$ python -q
>>> import numpy as np
>>> np.set_printoptions(suppress=True, linewidth=160)
>>> J = np.load("sample10.npy")
>>> J
array([[ 3,  0, -3],
       [-2,  2,  2],
       [ 3,  0,  0],
       [ 3,  0, -3],
       [ 3,  0, -3]])
>>> # rows 0 and 3 are equal
>>> np.round(np.linalg.norm(J, 2), 2)
np.float64(8.21)
>>> J[2] @ J[4]
np.int64(9)
>>> rng = np.random.default_rng(592079)
>>> z = rng.permutation(3)
>>> M2 = J[:, z] * rng.choice([-1, 1], 3)
>>> M2
array([[ 0,  3,  3],
       [ 2, -2, -2],
       [ 0,  3,  0],
       [ 0,  3,  3],
       [ 0,  3,  3]])
>>> U, _, Vh = np.linalg.svd(J.T @ M2)
>>> np.round(np.linalg.lstsq(J, M2)[0], 2) + 0
array([[ 0.,  1.,  0.],
       [ 1.,  0.,  0.],
       [ 0.,  0., -1.]])
>>> G = J.T @ J
>>> print(np.allclose(G, G.T))
True
>>> np.diag(G)
array([40,  4, 31])
>>> (J @ J.T).shape
(5, 5)
>>> vec = np.array([3, -2, 1])
>>> y = J @ vec
>>> b, lr = np.zeros(3), 1 / np.linalg.norm(J, 2) ** 2
>>> for i in range(10):
...     b -= lr * J.T @ (J @ b - y)
...     if i % 2 == 0: print(i, round(np.linalg.norm(J @ b - y), 2))
... 
0 5.89
2 5.27
4 4.72
6 4.23
8 3.79
>>> b.round(2)
array([ 2.1 , -0.82, -0.2 ])
>>> round(float(np.linalg.cond(J)), 2)
4.51
>>> M2 = np.c_[J[:, :2] @ np.array([[3, 1], [1, 3]]), np.array([-6, 0, -5, -6, 7])]
>>> print(M2)
[[ 9  3 -6]
 [-4  4  0]
 [ 9  3 -5]
 [ 9  3 -6]
 [ 9  3  7]]
>>> np.linalg.matrix_rank(M2)
np.int64(3)
>>> np.round(np.linalg.norm(M2 - J @ np.linalg.lstsq(J, M2)[0], axis=0), 2) + 0
array([ 0.  ,  0.  , 10.61])
>>> np.round(np.linalg.lstsq(J, M2[:, 0])[0], 2) + 0
array([3., 1., 0.])
>>> m1 = np.load("layer2.npy")
>>> m1
array([[-4.37,  0.69],
       [ 0.38, -0.06]])
>>> # row 0 is much longer than the rest
>>> U, s, Vh = np.linalg.svd(m1)
>>> V = Vh[:(s > 1e-8).sum()]
>>> vec = m1[1] + -1 * m1[0] + rng.integers(2) * np.eye(2)[1]
>>> vec
array([4.75, 0.25])
>>> np.linalg.matrix_rank(np.vstack([m1, vec]))
np.int64(2)
>>> print(round(np.linalg.norm(vec - V.T @ V @ vec), 2))
0.99
>>> np.allclose(V.T @ V @ vec, vec)
False
>>> print([round(float(x), 2) for x in np.linalg.svd(m1, compute_uv=False)[:3]])
[4.44, 0.0]
>>> np.linalg.cond(m1) > 100
np.True_
>>> np.unique(m1.round(6), axis=0).shape
(2, 2)
>>> print(np.allclose(m1[:-1].T @ np.linalg.lstsq(m1[:-1].T, m1[-1])[0], m1[-1]))
True
>>> np.linalg.lstsq(m1[:-1].T, m1[-1])[2]
np.int32(1)
>>> round(float(np.trace(np.linalg.pinv(m1) @ m1)), 2)
1.0
>>> np.round(np.linalg.eigvals(m1).sum().real, 2)
np.float64(-4.43)
>>> np.kron(np.eye(2, dtype=int), m1)
array([[-4.37,  0.69, -0.  ,  0.  ],
       [ 0.38, -0.06,  0.  , -0.  ],
       [-0.  ,  0.  , -4.37,  0.69],
       [ 0.  , -0.  ,  0.38, -0.06]])
>>> np.round(np.linalg.det(2 * m1), 2), round(np.linalg.det(m1), 2)
(np.float64(0.0), np.float64(0.0))
>>> print(round(np.linalg.det(m1[::-1]), 2))
-0.0
>>> np.round(np.linalg.eigvals(m1), 2) + 0
array([-4.43,  0.  ])
>>> np.round(np.poly(m1), 2) + 0
array([1.  , 4.43, 0.  ])
>>> M2 = np.array([[1, 1, 2, 0], [1, 1, 2, 1], [0, 2, 2, 2], [2, 1, 1, 2]])
>>> data = np.tril(M2)
>>> data
array([[1, 0, 0, 0],
       [1, 1, 0, 0],
       [0, 2, 2, 0],
       [2, 1, 1, 2]])
>>> # triangular
>>> print(np.round(np.linalg.det(data), 2))
4.0
>>> np.round(np.abs(np.linalg.eigvals(data)).max(), 2)
np.float64(2.0)
>>> print(np.allclose(data, data.T))
False
>>> (data - data.T) / 2
array([[ 0. , -0.5,  0. , -1. ],
       [ 0.5,  0. , -1. , -0.5],
       [ 0. ,  1. ,  0. , -0.5],
       [ 1. ,  0.5,  0.5,  0. ]])
>>> np.linalg.determinant(data)
Traceback (most recent call last):
  File "<python-input-58>", line 1, in <module>
    np.linalg.determinant(data)
    ^^^^^^^^^^^^^^^^^^^^^
AttributeError: module 'numpy.linalg' has no attribute 'determinant'
>>> data.shape
(4, 4)
>>> data - data[0]
array([[ 0,  0,  0,  0],
       [ 0,  1,  0,  0],
       [-1,  2,  2,  0],
       [ 1,  1,  1,  2]])
>>> data.sum(axis=1)
array([1, 2, 4, 6])
>>> np.diff(data, axis=0)
array([[ 0,  1,  0,  0],
       [-1,  1,  2,  0],
       [ 2, -1, -1,  2]])
>>> print(np.linalg.matrix_rank(data))
4
>>> np.unravel_index(np.abs(data).argmax(), data.shape)
(np.int64(2), np.int64(1))
>>> data[:, 4]
Traceback (most recent call last):
  File "<python-input-65>", line 1, in <module>
    data[:, 4]
    ~~~~^^^^^^
IndexError: index 4 is out of bounds for axis 1 with size 4
>>> print(np.round(np.linalg.svd(data, compute_uv=False), 2))
[3.8  2.29 1.07 0.43]
>>> data.sum(axis=0)
array([4, 4, 3, 2])
>>> np.abs(data).max()
np.int64(2)
